>>> import numpy as np
>>> np.set_printoptions(precision=3, suppress=True, linewidth=200, sign=" ")
>>> data = np.loadtxt("x.csv", delimiter=",")
>>> data
array([[  6.,   0.,   0.,   0.,   1.,   0.,   0.,   0.,   0.,   0.,   0.,   0.],
       [  0.,  12.,   0.,   6.,  11.,   0.,   4.,   0.,   7.,   0.,   0.,   0.],
       [  6.,   0.,   0.,   0.,   1.,   0.,   0.,   0.,   0.,   0.,   0.,   0.],
       [  6.,   0.,   0.,   0.,   1.,   0.,   0.,   0.,   0.,   0.,   0.,   0.],
       [  6.,   0.,   0.,   0.,   1.,   0.,   0.,   0.,   0.,   0.,   0.,   0.],
       [  0.,   3.,   0.,   0.,   5.,   0.,   0.,   0.,   1.,   0.,   0.,   0.],
       [  0.,  12.,   0.,   6.,  11.,   0.,   4.,   0.,   7.,   0.,   0.,   0.],
       [  9.,   0.,   0.,   0.,   0.,   0.,   0.,   1.,   0.,   0.,   0.,   0.],
       [  0.,   9.,   0.,   3.,   9.,   0.,   2.,   0.,   5.,   0.,   0.,   0.],
       [  0.,   9.,   0.,   3.,   9.,   0.,   2.,   0.,   5.,   0.,   0.,   0.],
       [  0.,   3.,   0.,   0.,   5.,   0.,   0.,   0.,   1.,   0.,   0.,   0.],
       [  0.,   9.,   0.,   3.,   9.,   0.,   2.,   0.,   5.,   0.,   0.,   0.],
       [  0.,   6.,   0.,   0.,   7.,   0.,   0.,   0.,   3.,   0.,   0.,   0.],
       [  0.,   9.,   0.,   3.,   9.,   0.,   2.,   0.,   5.,   0.,   0.,   0.],
       [  3.,   0.,   0.,   0.,   3.,   0.,   0.,   0.,   0.,   0.,   0.,   0.],
       [  6.,   0.,   0.,   0.,   1.,   0.,   0.,   0.,   0.,   0.,   0.,   0.]])
>>> left, sv, Vt = np.linalg.svd(data, full_matrices=False)
>>> sv.round(3) + 0
array([ 40.896,  16.539,   5.498,   2.008,   0.769,   0.4  ,   0.   ,   0.   ,   0.   ,   0.   ,   0.   ,   0.   ])
>>> print(np.allclose(left * sv @ Vt, data))
True
>>> np.round(left.T @ left, 3) + 0
array([[ 1.,  0.,  0.,  0.,  0.,  0.,  0.,  0.,  0.,  0.,  0.,  0.],
       [ 0.,  1.,  0.,  0.,  0.,  0.,  0.,  0.,  0.,  0.,  0.,  0.],
       [ 0.,  0.,  1.,  0.,  0.,  0.,  0.,  0.,  0.,  0.,  0.,  0.],
       [ 0.,  0.,  0.,  1.,  0.,  0.,  0.,  0.,  0.,  0.,  0.,  0.],
       [ 0.,  0.,  0.,  0.,  1.,  0.,  0.,  0.,  0.,  0.,  0.,  0.],
       [ 0.,  0.,  0.,  0.,  0.,  1.,  0.,  0.,  0.,  0.,  0.,  0.],
       [ 0.,  0.,  0.,  0.,  0.,  0.,  1.,  0.,  0.,  0.,  0.,  0.],
       [ 0.,  0.,  0.,  0.,  0.,  0.,  0.,  1.,  0.,  0.,  0.,  0.],
       [ 0.,  0.,  0.,  0.,  0.,  0.,  0.,  0.,  1.,  0.,  0.,  0.],
       [ 0.,  0.,  0.,  0.,  0.,  0.,  0.,  0.,  0.,  1.,  0.,  0.],
       [ 0.,  0.,  0.,  0.,  0.,  0.,  0.,  0.,  0.,  0.,  1.,  0.],
       [ 0.,  0.,  0.,  0.,  0.,  0.,  0.,  0.,  0.,  0.,  0.,  1.]])
>>> np.round(sv / sv[0], 3) + 0
array([ 1.   ,  0.404,  0.134,  0.049,  0.019,  0.01 ,  0.   ,  0.   ,  0.   ,  0.   ,  0.   ,  0.   ])
>>> np.round(left.T @ data @ Vt.T, 3) + 0
array([[ 40.896,   0.   ,   0.   ,   0.   ,   0.   ,   0.   ,   0.   ,   0.   ,   0.   ,   0.   ,   0.   ,   0.   ],
       [  0.   ,  16.539,   0.   ,   0.   ,   0.   ,   0.   ,   0.   ,   0.   ,   0.   ,   0.   ,   0.   ,   0.   ],
       [  0.   ,   0.   ,   5.498,   0.   ,   0.   ,   0.   ,   0.   ,   0.   ,   0.   ,   0.   ,   0.   ,   0.   ],
       [  0.   ,   0.   ,   0.   ,   2.008,   0.   ,   0.   ,   0.   ,   0.   ,   0.   ,   0.   ,   0.   ,   0.   ],
       [  0.   ,   0.   ,   0.   ,   0.   ,   0.769,   0.   ,   0.   ,   0.   ,   0.   ,   0.   ,   0.   ,   0.   ],
       [  0.   ,   0.   ,   0.   ,   0.   ,   0.   ,   0.4  ,   0.   ,   0.   ,   0.   ,   0.   ,   0.   ,   0.   ],
       [  0.   ,   0.   ,   0.   ,   0.   ,   0.   ,   0.   ,   0.   ,   0.   ,   0.   ,   0.   ,   0.   ,   0.   ],
       [  0.   ,   0.   ,   0.   ,   0.   ,   0.   ,   0.   ,   0.   ,   0.   ,   0.   ,   0.   ,   0.   ,   0.   ],
       [  0.   ,   0.   ,   0.   ,   0.   ,   0.   ,   0.   ,   0.   ,   0.   ,   0.   ,   0.   ,   0.   ,   0.   ],
       [  0.   ,   0.   ,   0.   ,   0.   ,   0.   ,   0.   ,   0.   ,   0.   ,   0.   ,   0.   ,   0.   ,   0.   ],
       [  0.   ,   0.   ,   0.   ,   0.   ,   0.   ,   0.   ,   0.   ,   0.   ,   0.   ,   0.   ,   0.   ,   0.   ],
       [  0.   ,   0.   ,   0.   ,   0.   ,   0.   ,   0.   ,   0.   ,   0.   ,   0.   ,   0.   ,   0.   ,   0.   ]])
>>> np.round(np.abs(Vt[0]), 3) + 0
array([ 0.018,  0.63 ,  0.   ,  0.238,  0.631,  0.   ,  0.159,  0.   ,  0.351,  0.   ,  0.   ,  0.   ])
>>> np.cumsum(sv ** 2) / np.sum(sv ** 2)
array([ 0.844,  0.982,  0.998,  1.   ,  1.   ,  1.   ,  1.   ,  1.   ,  1.   ,  1.   ,  1.   ,  1.   ])
>>> print(round(np.sqrt((sv ** 2).sum()), 3), np.round(np.linalg.norm(data), 3))
44.508 44.508
>>> w1 = np.array([[-3, -3],
...     [0, 1],
...     [-2, 0],
...     [3, 3],
...     [3, -1],
...     [-2, 0],
...     [3, 2],
...     [0, 1],
...     [3, -1],
...     [-1, 2],
...     [-1, 3],
...     [2, -2]])
>>> b = np.array([-1, -3])
>>> hid = np.maximum(data @ w1 + b, 0)
>>> hid
array([[  0.,   0.],
       [ 83.,  17.],
       [  0.,   0.],
       [  0.,   0.],
       [  0.,   0.],
       [ 17.,   0.],
       [ 83.,  17.],
       [  0.,   0.],
       [ 56.,   5.],
       [ 56.,   5.],
       [ 17.,   0.],
       [ 56.,   5.],
       [ 29.,   0.],
       [ 56.,   5.],
       [  0.,   0.],
       [  0.,   0.]])
>>> print((hid > 0).mean(axis=0))
[ 0.562  0.375]
>>> (hid > 0).astype(int)
array([[ 0,  0],
       [ 1,  1],
       [ 0,  0],
       [ 0,  0],
       [ 0,  0],
       [ 1,  0],
       [ 1,  1],
       [ 0,  0],
       [ 1,  1],
       [ 1,  1],
       [ 1,  0],
       [ 1,  1],
       [ 1,  0],
       [ 1,  1],
       [ 0,  0],
       [ 0,  0]])
>>> C = np.array([[0, 3, 2], [1, 4, 2]])
>>> w1 @ C
array([[ -3, -21, -12],
       [  1,   4,   2],
       [  0,  -6,  -4],
       [  3,  21,  12],
       [ -1,   5,   4],
       [  0,  -6,  -4],
       [  2,  17,  10],
       [  1,   4,   2],
       [ -1,   5,   4],
       [  2,   5,   2],
       [  3,   9,   4],
       [ -2,  -2,   0]])
>>> hid @ C
array([[   0.,    0.,    0.],
       [  17.,  317.,  200.],
       [   0.,    0.,    0.],
       [   0.,    0.,    0.],
       [   0.,    0.,    0.],
       [   0.,   51.,   34.],
       [  17.,  317.,  200.],
       [   0.,    0.,    0.],
       [   5.,  188.,  122.],
       [   5.,  188.,  122.],
       [   0.,   51.,   34.],
       [   5.,  188.,  122.],
       [   0.,   87.,   58.],
       [   5.,  188.,  122.],
       [   0.,    0.,    0.],
       [   0.,    0.,    0.]])
